$ python3 -q
>>> import numpy as np
>>> import numpy.linalg as la
>>> np.set_printoptions(suppress=True, linewidth=120)
>>> K = np.load("dump.npy")
>>> K
array([[  1,  -3,   9, -27],
       [  1,  -2,   4,  -8],
       [  1,  -1,   1,  -1],
       [  1,   0,   0,   0],
       [  1,   1,   1,   1]])
>>> K.sum(axis=1)
array([-20,  -5,   0,   1,   4])
>>> la.rank(K)
Traceback (most recent call last):
  File "<python-input-6>", line 1, in <module>
    la.rank(K)
    ^^^^^^^
AttributeError: module 'numpy.linalg' has no attribute 'rank'
>>> np.unravel_index(np.abs(K).argmax(), K.shape)
(np.int64(0), np.int64(3))
>>> np.round(la.svd(K, compute_uv=False), 3)
array([30.076,  2.5  ,  1.558,  0.857])
>>> np.count_nonzero(K)
np.int64(17)
>>> K.sum(axis=0)
array([  5,  -5,  15, -35])
>>> np.diff(K, axis=0)
array([[ 0,  1, -5, 19],
       [ 0,  1, -3,  7],
       [ 0,  1, -1,  1],
       [ 0,  1,  1,  1]])
>>> K[:, 4]
Traceback (most recent call last):
  File "<python-input-12>", line 1, in <module>
    K[:, 4]
    ~^^^^^^
IndexError: index 4 is out of bounds for axis 1 with size 4
>>> K - K[0]
array([[ 0,  0,  0,  0],
       [ 0,  1, -5, 19],
       [ 0,  2, -8, 26],
       [ 0,  3, -9, 27],
       [ 0,  4, -8, 28]])
>>> K.mean(axis=0)
array([ 1., -1.,  3., -7.])
>>> t = np.radians(72)
>>> Rm = np.eye(4)
>>> Rm[2, 2] = Rm[3, 3] = np.cos(t)
>>> Rm[2, 3], Rm[3, 2] = -np.sin(t), np.sin(t)
>>> Rm.round(3)
array([[ 1.   ,  0.   ,  0.   ,  0.   ],
       [ 0.   ,  1.   ,  0.   ,  0.   ],
       [ 0.   ,  0.   ,  0.309, -0.951],
       [ 0.   ,  0.   ,  0.951,  0.309]])
>>> B = K @ Rm.T
>>> np.allclose(K @ K.T, B @ B.T)
True
>>> np.allclose(la.norm(K, axis=1), la.norm(B, axis=1))
True
>>> np.round(la.det(Rm), 3), round(float(np.trace(Rm)), 3)
(np.float64(1.0), 2.618)
>>> B.round(3)
array([[ 1.   , -3.   , 28.46 ,  0.216],
       [ 1.   , -2.   ,  8.845,  1.332],
       [ 1.   , -1.   ,  1.26 ,  0.642],
       [ 1.   ,  0.   ,  0.   ,  0.   ],
       [ 1.   ,  1.   , -0.642,  1.26 ]])
>>> E = np.load("w.npy")
>>> E
array([[  0,  -7,  -9,  -9, -11,   7,  -3,   3],
       [  7,   0, -11,  -1,  -5,  -3,   3,  18],
       [  9,  11,   0,   4,  -7,   0,   8, -14],
       [  9,   1,  -4,   0,  -6,   6,  -4,  -3],
       [ 11,   5,   7,   6,   0,   0,   2,  -6],
       [ -7,   3,   0,  -6,   0,   0,   0,  -1],
       [  3,  -3,  -8,   4,  -2,   0,   0,  -4],
       [ -3, -18,  14,   3,   6,   1,   4,   0]])
>>> rng = np.random.default_rng(44)
>>> lab = rng.permutation(8)
>>> lab
array([3, 0, 2, 5, 4, 1, 6, 7])
>>> B = E[lab][:, lab]
>>> np.trace(B)
np.int64(0)
